$ python -q
>>> import numpy as np
>>> from numpy import linalg as LA
>>> np.set_printoptions(suppress=True, linewidth=200)
>>> rd = lambda a: np.round(a, 2) + 0
>>> W0 = np.load("test14.npy")
>>> W0
array([[1, 0, 1, 1],
       [1, 0, 1, 1],
       [2, 0, 2, 0]])
>>> left, sig, Vt = LA.svd(W0)
>>> evecs = Vt[:(sig > 1e-8).sum()]
>>> rng = np.random.default_rng(58879)
>>> vec = W0[0] + -1 * W0[1] + rng.integers(2) * np.eye(4)[3]
>>> vec
array([0., 0., 0., 0.])
>>> rd(evecs.T @ evecs)
array([[0.5, 0. , 0.5, 0. ],
       [0. , 0. , 0. , 0. ],
       [0.5, 0. , 0.5, 0. ],
       [0. , 0. , 0. , 1. ]])
>>> rd(LA.norm(vec - evecs.T @ evecs @ vec))
np.float64(0.0)
>>> LA.matrix_rank(np.vstack([W0, vec]))
np.int64(2)
>>> np.allclose(evecs.T @ evecs @ vec, vec)
True
>>> np.argsort(-LA.norm(W0, axis=0).round(6), kind="stable")[:3]
array([0, 2, 3])
>>> rd(LA.norm(W0, 2) / LA.norm(W0))
np.float64(0.95)
>>> [round(float(x), 2) for x in LA.svd(W0, compute_uv=False)[:3]]
[3.57, 1.12, 0.0]
>>> rd(np.trace(LA.pinv(W0) @ W0))
np.float64(2.0)
>>> Y = W0[0, 0] * W0[1:] - np.outer(W0[1:, 0], W0[0])
>>> Y
array([[ 0,  0,  0,  0],
       [ 0,  0,  0, -2]])
>>> np.flatnonzero(~Y.round(6).any(axis=1))
array([0])
>>> X = np.load("m.npy")
>>> X
array([[ 0.99,  2.  ,  1.02,  2.  ,  2.02],
       [ 0.97,  1.96,  0.96,  2.01,  2.04],
       [-1.01, -1.99, -0.97, -1.98, -2.03]])
>>> LA.cond(X) > 100
np.True_
>>> rd(LA.norm(X, 2) / LA.norm(X))
np.float64(1.0)
>>> W = np.array([[2, 2], [4, 6], [-3, 6], [9, -9], [-6, -3]])
>>> coef = np.array([1, 0])
>>> act = np.maximum(X @ W + coef, 0)
>>> (act > 0).astype(int)
array([[1, 0],
       [1, 0],
       [0, 1]])
>>> LA.matrix_rank(act)
np.int64(2)
>>> W2 = np.array([[-2, 1], [0, 1]])
>>> rd(act @ W2)
array([[-27.6 ,  13.8 ],
       [-27.5 ,  13.75],
       [  0.  ,   4.13]])
>>> W @ W2
array([[ -4,   4],
       [ -8,  10],
       [  6,   3],
       [-18,   0],
       [ 12,  -9]])
>>> left, sig, Vt = LA.svd(X)
>>> np.argmax(sig[:-1] / (sig[1:] + 1e-6)) + 1
np.int64(1)
>>> rd(sig)
array([6.48, 0.05, 0.04])
>>> Y = left[:, :1] @ np.diag(sig[:1]) @ Vt[:1]
>>> rd(LA.norm(X - Y) / LA.norm(X))
np.float64(0.01)
>>> LA.matrix_rank(Y)
np.int64(1)
>>> rd(LA.norm(X - Y, 2)), rd(sig[1])
(np.float64(0.05), np.float64(0.05))
>>> Y = X / LA.norm(X, axis=1, keepdims=True)
>>> C2 = Y @ Y.T
>>> rd(C2)
array([[ 1.,  1., -1.],
       [ 1.,  1., -1.],
       [-1., -1.,  1.]])
>>> rd(LA.norm(Y, axis=1))
array([1., 1., 1.])
>>> np.argwhere(np.triu(np.abs(C2) > 0.95, 1))
array([[0, 1],
       [0, 2],
       [1, 2]])
>>> rd(C2[1])
array([ 1.,  1., -1.])
>>> (np.abs(C2) > 0.9).astype(int)
array([[1, 1, 1],
       [1, 1, 1],
       [1, 1, 1]])
>>> Y = np.array([[-1, 3, -3], [-2, 2, -1], [3, 1, -2], [1, 1, 3]])
>>> W2 = np.array([[-1, 4, 3, 2, 2], [0, 5, 1, 0, -1], [-3, 5, 1, 5, 3]])
>>> feats = Y @ W2
>>> feats
array([[ 10,  -4,  -3, -17, -14],
       [  5,  -3,  -5,  -9,  -9],
       [  3,   7,   8,  -4,  -1],
       [-10,  24,   7,  17,  10]])
>>> Y = feats[0, 0] * feats[1:] - np.outer(feats[1:, 0], feats[0])
>>> Y
array([[  0, -10, -35,  -5, -20],
       [  0,  82,  89,  11,  32],
       [  0, 200,  40,   0, -40]])
>>> np.flatnonzero(~Y.round(6).any(axis=1))
array([], dtype=int64)
>>> feats[:, 0] / feats[0, 0]
array([ 1. ,  0.5,  0.3, -1. ])
